>>> import numpy as np
>>> from numpy import linalg as LA
>>> np.set_printoptions(precision=2, suppress=True, linewidth=140)
>>> arr = np.loadtxt("out17.csv", delimiter=",")
>>> arr
array([[ 0.2 ,  0.33,  0.1 ],
       [-1.1 , -0.03,  0.  ],
       [ 0.4 ,  0.9 ,  0.4 ],
       [-1.1 , -3.28, -1.6 ],
       [ 0.4 , -0.08, -0.1 ],
       [ 0.9 ,  3.86,  1.9 ],
       [-0.3 , -0.83, -0.4 ],
       [-0.3 , -0.58, -0.3 ],
       [-0.4 ,  0.99,  0.5 ],
       [ 0.1 ,  1.17,  0.6 ],
       [-1.8 ,  2.74,  1.3 ],
       [-0.7 ,  0.51,  0.3 ],
       [ 0.6 ,  0.43,  0.2 ],
       [-0.1 ,  4.13,  2.1 ],
       [-0.6 , -2.74, -1.4 ],
       [-0.7 , -0.49, -0.2 ],
       [-0.4 , -1.41, -0.7 ],
       [ 0.8 , -0.93, -0.5 ]])
>>> x = np.array([-4, -5, 3])
>>> target = arr @ x
>>> LA.solve(arr.T @ arr, arr.T @ target)
array([-4., -5.,  3.])
>>> np.round(LA.pinv(arr) @ arr, 2) + 0
array([[1., 0., 0.],
       [0., 1., 0.],
       [0., 0., 1.]])
>>> LA.lstsq(arr, target)[0]
array([-4., -5.,  3.])
>>> rng = np.random.default_rng(349)
>>> target = target + 0.3 * rng.normal(size=18)
>>> target
array([ -2.46,   4.79,  -4.99,  16.21,  -1.61, -17.1 ,   3.81,   3.8 ,  -1.82,  -4.79,  -2.43,   1.24,  -3.44, -14.06,  12.  ,   4.09,
         6.25,  -0.56])
>>> b, *_ = LA.lstsq(arr, target)
>>> [round(float(LA.norm(LA.solve(arr.T @ arr + lam * np.eye(3), arr.T @ target))), 2) for lam in (0, 1, 10, 100)]
[6.71, 4.87, 3.56, 1.56]
>>> b.round()
array([-4., -5.,  2.])
>>> D = LA.norm(arr[:, None] - arr[None], axis=-1)
>>> D[:5, :5]
array([[0.  , 1.35, 0.67, 4.2 , 0.5 ],
       [1.35, 0.  , 1.81, 3.62, 1.5 ],
       [0.67, 1.81, 0.  , 4.87, 1.1 ],
       [4.2 , 3.62, 4.87, 0.  , 3.84],
       [0.5 , 1.5 , 1.1 , 3.84, 0.  ]])
>>> D.mean(axis=1).argmax()
np.int64(13)
>>> np.unravel_index(D.round(6).argmax(), D.shape)
(np.int64(3), np.int64(13))
>>> left, s, vt = LA.svd(arr)
>>> s
array([9.06, 3.07, 0.14])
>>> M2 = left[:, :2] @ np.diag(s[:2]) @ vt[:2]
>>> np.round(LA.norm(arr - M2, 2), 2), round(float(s[2]), 2)
(np.float64(0.14), 0.14)
>>> Xs = (arr - arr.mean(axis=0)) / arr.std(axis=0)
>>> Xs.std(axis=0)
array([1., 1., 1.])
>>> np.argwhere(np.abs(Xs) > 2)
array([[10,  0],
       [13,  1],
       [13,  2]])
>>> b = LA.lstsq(np.delete(Xs, 2, axis=1), Xs[:, 2])[0]
>>> round(1 - np.var(Xs[:, 2] - np.delete(Xs, 2, axis=1) @ b), 2)
np.float64(1.0)
>>> np.abs(b).argmax()
np.int64(1)
>>> th = np.radians(135)
>>> Rm = np.eye(3)
>>> Rm[0, 0] = Rm[2, 2] = np.cos(th)
>>> Rm[0, 2], Rm[2, 0] = -np.sin(th), np.sin(th)
>>> Rm
array([[-0.71,  0.  , -0.71],
       [ 0.  ,  1.  ,  0.  ],
       [ 0.71,  0.  , -0.71]])
>>> M2 = arr @ Rm.T
>>> round(LA.det(Rm), 2), round(np.trace(Rm), 2)
(np.float64(1.0), np.float64(-0.41))
>>> M2.round(2) + 0
array([[-0.21,  0.33,  0.07],
       [ 0.78, -0.03, -0.78],
       [-0.57,  0.9 ,  0.  ],
       [ 1.91, -3.28,  0.35],
       [-0.21, -0.08,  0.35],
       [-1.98,  3.86, -0.71],
       [ 0.49, -0.83,  0.07],
       [ 0.42, -0.58,  0.  ],
       [-0.07,  0.99, -0.64],
       [-0.49,  1.17, -0.35],
       [ 0.35,  2.74, -2.19],
       [ 0.28,  0.51, -0.71],
       [-0.57,  0.43,  0.28],
       [-1.41,  4.13, -1.56],
       [ 1.41, -2.74,  0.57],
       [ 0.64, -0.49, -0.35],
       [ 0.78, -1.41,  0.21],
       [-0.21, -0.93,  0.92]])
>>> np.allclose(LA.norm(arr, axis=1), LA.norm(M2, axis=1))
True
>>> m1 = np.load("dump.npy")
>>> m1
array([[ 7, 18, 21],
       [ 2,  7,  6],
       [ 2,  7,  6],
       [ 2, 13, 13],
       [ 5,  5,  8],
       [ 0,  0,  0],
       [ 0,  0,  0],
       [ 5,  5,  8],
       [ 0,  6,  7],
       [ 0,  0,  0],
       [ 5,  5,  8],
       [ 2, 13, 13],
       [ 0,  0,  0],
       [ 0,  0,  0],
       [ 5, 11, 15],
       [ 0,  0,  0],
       [ 2,  7,  6],
       [ 0,  0,  0],
       [ 7, 12, 14],
       [ 0,  0,  0],
       [ 0,  6,  7],
       [ 0,  0,  0]])
>>> # row 2 repeats row 1
>>> Xs = m1 - m1.mean(axis=0)
>>> vecs = LA.svd(Xs)[2][:1]
>>> M2 = Xs - Xs @ vecs.T @ vecs
>>> np.round(LA.norm(M2) / LA.norm(Xs), 2)
np.float64(0.21)
>>> np.diag(vecs.T @ vecs)
array([0.06, 0.41, 0.54])
>>> M2.std(axis=0)
array([1.44, 0.85, 0.45])
>>> f = np.array([-3, -1, 2])
>>> np.convolve(m1[13], f)
array([0, 0, 0, 0, 0])
>>> np.correlate(m1[13], m1[5], "full")
array([0, 0, 0, 0, 0])
>>> Xs = m1 - m1.mean(axis=0)
>>> left, s, vt = LA.svd(Xs, full_matrices=False)
>>> LA.matrix_rank(Xs)
np.int64(3)
>>> np.searchsorted(np.cumsum(s ** 2) / (s ** 2).sum(), 0.9) + 1
np.int64(1)
>>> np.round(Xs.mean(axis=0), 2) + 0
array([0., 0., 0.])
>>> (np.sign(left[:, 0]) == np.sign(left[0, 0])).astype(int)
array([1, 1, 1, 1, 1, 0, 0, 1, 1, 0, 1, 1, 0, 0, 1, 0, 1, 0, 1, 0, 1, 0])
>>> s ** 2 / (s ** 2).sum()
array([0.96, 0.04, 0.01])
>>> cov = np.cov(m1, rowvar=False)
>>> round(np.corrcoef(m1[:, 0], m1[:, 2])[0, 1], 2)
np.float64(0.82)
>>> np.corrcoef(m1.T)
array([[1.  , 0.72, 0.82],
       [0.72, 1.  , 0.97],
       [0.82, 0.97, 1.  ]])
>>> cov
array([[ 6.19,  9.71, 12.57],
       [ 9.71, 29.52, 32.81],
       [12.57, 32.81, 38.38]])
>>> m1.std(axis=0)
array([2.43, 5.31, 6.05])
>>> np.median(m1, axis=0)
array([1., 5., 6.])
>>> np.argsort(-m1.std(axis=0).round(6), kind="stable")
array([2, 1, 0])
>>> np.argwhere(np.triu(np.abs(np.corrcoef(m1.T)) > 0.8, 1))
array([[0, 2],
       [1, 2]])
>>> E = np.loadtxt("arr.csv", delimiter=",")
>>> E
array([[-1.1, -2. , -2. , -0.3],
       [-0.5, -1.1, -3. ,  2.1],
       [ 1.7, -0.2, 26. ,  0.1],
       [-0.1, -0.9,  2. , -0.3]])
>>> LA.matrix_rank(E, rtol=0.1)
np.int64(2)
>>> np.abs(LA.svd(E)[2][-1])
array([0.91, 0.39, 0.06, 0.07])
>>> feats = np.load("sample11.npy")
>>> feats
array([[2, 1],
       [1, 4]])
>>> # symmetric
>>> (feats + feats.T) / 2
array([[2., 1.],
       [1., 4.]])
>>> np.trace(feats)
np.int64(6)
>>> np.allclose(feats, feats.T)
True
>>> s = 20 * 0.7 ** np.arange(3)
>>> J = rng.normal(size=(11, 3)) * rng.permutation(s)
>>> J
array([[ -2.87,   1.99,   1.53],
       [  5.12,  -1.83,  -7.14],
       [ -8.68, -17.88,  20.24],
       [  4.93, -40.86, -15.12],
       [ -3.12,  23.98, -11.62],
       [-13.5 ,  -2.26,  -4.91],
       [ -0.52, -12.35,  17.03],
       [ -3.05,  35.77, -13.16],
       [-13.15,  34.01,   5.83],
       [ -2.74, -12.5 ,   2.48],
       [  4.52,  -3.05,   0.67]])
>>> Xs = J - J.mean(axis=0)
>>> vecs = LA.svd(Xs)[2][:1]
>>> M2 = Xs - Xs @ vecs.T @ vecs
>>> np.cov(Xs @ vecs.T, rowvar=False)
array(546.14)
>>> M2.std(axis=0)
array([ 5.75,  1.11, 10.79])
>>> np.diag(vecs.T @ vecs)
array([0.01, 0.97, 0.01])
>>> Xs = (J - J.mean(axis=0)) / J.std(axis=0)
>>> Xs.std(axis=0)
array([1., 1., 1.])
>>> b = LA.lstsq(np.delete(Xs, 1, axis=1), Xs[:, 1])[0]
>>> np.abs(b).argmax()
np.int64(0)
>>> x = np.array([-1, 5, 1])
>>> h1 = np.maximum(J @ x, 0)
>>> J * (h1 > 1e-9)[:, None]
array([[ -2.87,   1.99,   1.53],
       [  0.  ,  -0.  ,  -0.  ],
       [ -0.  ,  -0.  ,   0.  ],
       [  0.  ,  -0.  ,  -0.  ],
       [ -3.12,  23.98, -11.62],
       [ -0.  ,  -0.  ,  -0.  ],
       [ -0.  ,  -0.  ,   0.  ],
       [ -3.05,  35.77, -13.16],
       [-13.15,  34.01,   5.83],
       [ -0.  ,  -0.  ,   0.  ],
       [  0.  ,  -0.  ,   0.  ]])
>>> np.maximum(J @ (3 * x), 0)
array([ 42.99,   0.  ,   0.  ,   0.  , 334.12,   0.  ,   0.  , 506.3 , 567.13,   0.  ,   0.  ])
>>> J.T @ h1
array([-3390.01, 15166.03, -2390.82])
>>> def softmax(z):
...     e = np.exp(z - z.max(axis=-1, keepdims=True))
...     return e / e.sum(axis=-1, keepdims=True)
... 
>>> np.round(softmax(J[7] + 5), 2) + 0
array([0., 1., 0.])
>>> scores = J @ J.T / np.sqrt(3)
>>> np.round(softmax(scores), 2) + 0
array([[0., 0., 0., 0., 0., 0., 0., 0., 1., 0., 0.],
       [0., 0., 0., 1., 0., 0., 0., 0., 0., 0., 0.],
       [0., 0., 1., 0., 0., 0., 0., 0., 0., 0., 0.],
       [0., 0., 0., 1., 0., 0., 0., 0., 0., 0., 0.],
       [0., 0., 0., 0., 0., 0., 0., 1., 0., 0., 0.],
       [0., 0., 0., 0., 0., 1., 0., 0., 0., 0., 0.],
       [0., 0., 1., 0., 0., 0., 0., 0., 0., 0., 0.],
       [0., 0., 0., 0., 0., 0., 0., 1., 0., 0., 0.],
       [0., 0., 0., 0., 0., 0., 0., 0., 1., 0., 0.],
       [0., 0., 0., 1., 0., 0., 0., 0., 0., 0., 0.],
       [0., 0., 0., 1., 0., 0., 0., 0., 0., 0., 0.]])
>>> w1 = np.array([[3, 0], [2, 0], [-3, 3]])
>>> b = np.array([2, 0])
>>> hid = np.maximum(J @ w1 + b, 0)
>>> (hid > 0).astype(int)
array([[0, 1],
       [1, 0],
       [0, 1],
       [0, 0],
       [1, 0],
       [0, 0],
       [0, 1],
       [1, 0],
       [1, 1],
       [0, 1],
       [1, 1]])
>>> LA.matrix_rank(hid)
np.int64(2)
>>> hid
array([[  0.  ,   4.6 ],
       [ 35.1 ,   0.  ],
       [  0.  ,  60.73],
       [  0.  ,   0.  ],
       [ 75.45,   0.  ],
       [  0.  ,   0.  ],
       [  0.  ,  51.09],
       [103.85,   0.  ],
       [ 13.09,  17.49],
       [  0.  ,   7.44],
       [  7.45,   2.  ]])
>>> (hid > 0).mean(axis=0)
array([0.45, 0.55])
>>> cent = np.array([[-1, 3, 1], [2, -2, 1]])
>>> (hid @ cent).round(6).argmax(axis=1)
array([0, 1, 0, 0, 1, 0, 0, 1, 2, 0, 1])
>>> w1 @ cent
array([[ -3,   9,   3],
       [ -2,   6,   2],
       [  9, -15,   0]])
>>> K = np.loadtxt("m.csv", delimiter=",")
>>> K
array([[-12.83, -10.57,  -0.68],
       [ -9.86,  -8.53,  -0.84],
       [ -5.  ,  -5.  ,  -1.  ],
       [ -3.26,  -3.57,  -0.95],
       [ -3.09,  -3.42,  -0.93],
       [ -0.72,  -0.91,  -0.35],
       [  3.14,   3.53,   1.35],
       [  4.92,   5.27,   1.92],
       [  6.7 ,   6.93,   2.43],
       [  9.17,   9.15,   3.04]])
>>> cent = K[[7, 1]].astype(float)
>>> for _ in range(3):
...     labels = LA.norm(K[:, None] - cent, axis=-1).argmin(axis=1)
...     cent = np.array([K[labels == j].mean(axis=0) for j in range(2)])
... 
>>> labels
array([1, 1, 1, 1, 1, 0, 0, 0, 0, 0])
>>> cent[1] - cent[0]
array([-11.45, -11.01,  -2.56])
>>> np.abs(cent[1] - cent[0]).argmax()
np.int64(0)
>>> labels = K[:, 1] > np.median(K[:, 1])
>>> f = K[labels].mean(axis=0) - K[~labels].mean(axis=0)
>>> (((K - K.mean(axis=0)) @ f > 0) == labels).mean()
np.float64(1.0)
>>> labels.astype(int)
array([0, 0, 0, 0, 0, 1, 1, 1, 1, 1])
>>> f
array([11.45, 11.01,  2.56])
>>> ((K - K.mean(axis=0)) @ f > 0).astype(int)
array([0, 0, 0, 0, 0, 1, 1, 1, 1, 1])
>>> Xs = K - K.mean(axis=0)
>>> vecs = LA.svd(Xs)[2][:1]
>>> M2 = Xs - Xs @ vecs.T @ vecs
>>> np.cov(Xs @ vecs.T, rowvar=False)
array(97.46)
>>> np.diag(vecs.T @ vecs)
array([0.52, 0.46, 0.02])
>>> round(float(LA.norm(M2) / LA.norm(Xs)), 2)
0.09
>>> P = K @ LA.solve(K.T @ K, K.T)
>>> P @ K[:, 0]
array([-12.83,  -9.86,  -5.  ,  -3.26,  -3.09,  -0.72,   3.14,   4.92,   6.7 ,   9.17])
>>> P.round(2) + 0
array([[ 0.7 ,  0.42,  0.02, -0.07, -0.08, -0.05,  0.09,  0.06,  0.01, -0.08],
       [ 0.42,  0.33,  0.16,  0.09,  0.09,  0.01,  0.  ,  0.  ,  0.01,  0.01],
       [ 0.02,  0.16,  0.3 ,  0.27,  0.27,  0.08, -0.11, -0.07, -0.01,  0.1 ],
       [-0.07,  0.09,  0.27,  0.27,  0.27,  0.08, -0.12, -0.08, -0.02,  0.08],
       [-0.08,  0.09,  0.27,  0.27,  0.26,  0.08, -0.12, -0.08, -0.02,  0.09],
       [-0.05,  0.01,  0.08,  0.08,  0.08,  0.03, -0.04, -0.04, -0.02,  0.01],
       [ 0.09,  0.  , -0.11, -0.12, -0.12, -0.04,  0.11,  0.12,  0.13,  0.12],
       [ 0.06,  0.  , -0.07, -0.08, -0.08, -0.04,  0.12,  0.17,  0.2 ,  0.24],
       [ 0.01,  0.01, -0.01, -0.02, -0.02, -0.02,  0.13,  0.2 ,  0.28,  0.38],
       [-0.08,  0.01,  0.1 ,  0.08,  0.09,  0.01,  0.12,  0.24,  0.38,  0.56]])
>>> labels = rng.permutation(3)
>>> M2 = arr[:, labels] * rng.choice([-1, 1], 3)
>>> M2
array([[ 0.1 ,  0.33, -0.2 ],
       [ 0.  , -0.03,  1.1 ],
       [ 0.4 ,  0.9 , -0.4 ],
       [-1.6 , -3.28,  1.1 ],
       [-0.1 , -0.08, -0.4 ],
       [ 1.9 ,  3.86, -0.9 ],
       [-0.4 , -0.83,  0.3 ],
       [-0.3 , -0.58,  0.3 ],
       [ 0.5 ,  0.99,  0.4 ],
       [ 0.6 ,  1.17, -0.1 ],
       [ 1.3 ,  2.74,  1.8 ],
       [ 0.3 ,  0.51,  0.7 ],
       [ 0.2 ,  0.43, -0.6 ],
       [ 2.1 ,  4.13,  0.1 ],
       [-1.4 , -2.74,  0.6 ],
       [-0.2 , -0.49,  0.7 ],
       [-0.7 , -1.41,  0.4 ],
       [-0.5 , -0.93, -0.8 ]])
>>> left, _, vt = LA.svd(arr.T @ M2)
>>> np.round(LA.lstsq(arr, M2)[0], 2) + 0
array([[ 0.,  0., -1.],
       [ 0.,  1.,  0.],
       [ 1.,  0.,  0.]])
>>> labels
array([2, 1, 0])
>>> X = np.load("a.npy")
>>> X
array([[-5.11,  2.05,  5.7 ],
       [-1.58,  5.52, -2.37],
       [-5.16,  2.18,  5.69],
       [-4.64,  1.86,  6.05],
       [-2.48,  6.2 , -1.1 ],
       [-1.74,  6.99, -4.58],
       [-2.42,  5.43, -1.25],
       [-0.84,  5.39, -1.14],
       [-1.42,  5.01, -2.68],
       [-6.08,  1.28,  5.97],
       [-6.18,  1.23,  5.49],
       [-1.79,  3.88, -2.05],
       [-0.78,  5.76, -2.25],
       [-5.29,  0.27,  6.38],
       [-2.52,  6.58, -1.37],
       [-5.16,  2.  ,  6.47],
       [ 0.3 ,  5.47, -3.48],
       [-4.13,  1.44,  6.61],
       [ 0.02,  3.76, -3.33],
       [-1.35,  5.15, -3.27],
       [-6.85,  1.77,  5.67],
       [-0.25,  5.15, -3.76],
       [-2.78,  4.43, -2.77],
       [-7.28,  2.95,  6.31],
       [-1.64,  6.14, -3.03],
       [-1.43,  5.35, -2.59],
       [-0.75,  5.63, -2.17]])
>>> D = LA.norm(X[:, None] - X[None], axis=-1)
>>> (D + 1e9 * np.eye(27)).round(6).argmin(axis=1)
array([ 2, 25,  0,  0, 14, 24,  4, 26, 25, 10,  9, 22, 26,  9,  4,  3, 21,  3, 21,  8, 10, 16, 11, 20,  1,  1, 12])
>>> D.mean(axis=1).argmax()
np.int64(23)
>>> D[:5, :5]
array([[0.  , 9.47, 0.14, 0.62, 8.39],
       [9.47, 0.  , 9.43, 9.68, 1.7 ],
       [0.14, 9.43, 0.  , 0.71, 8.33],
       [0.62, 9.68, 0.71, 0.  , 8.64],
       [8.39, 1.7 , 8.33, 8.64, 0.  ]])
>>> D[4].round(6).argsort(kind="stable")[:4]
array([ 4, 14,  6,  1])
>>> np.flatnonzero(D[4] < D.mean() / 2)
array([ 1,  4,  6,  7,  8, 11, 12, 14, 19, 22, 24, 25, 26])
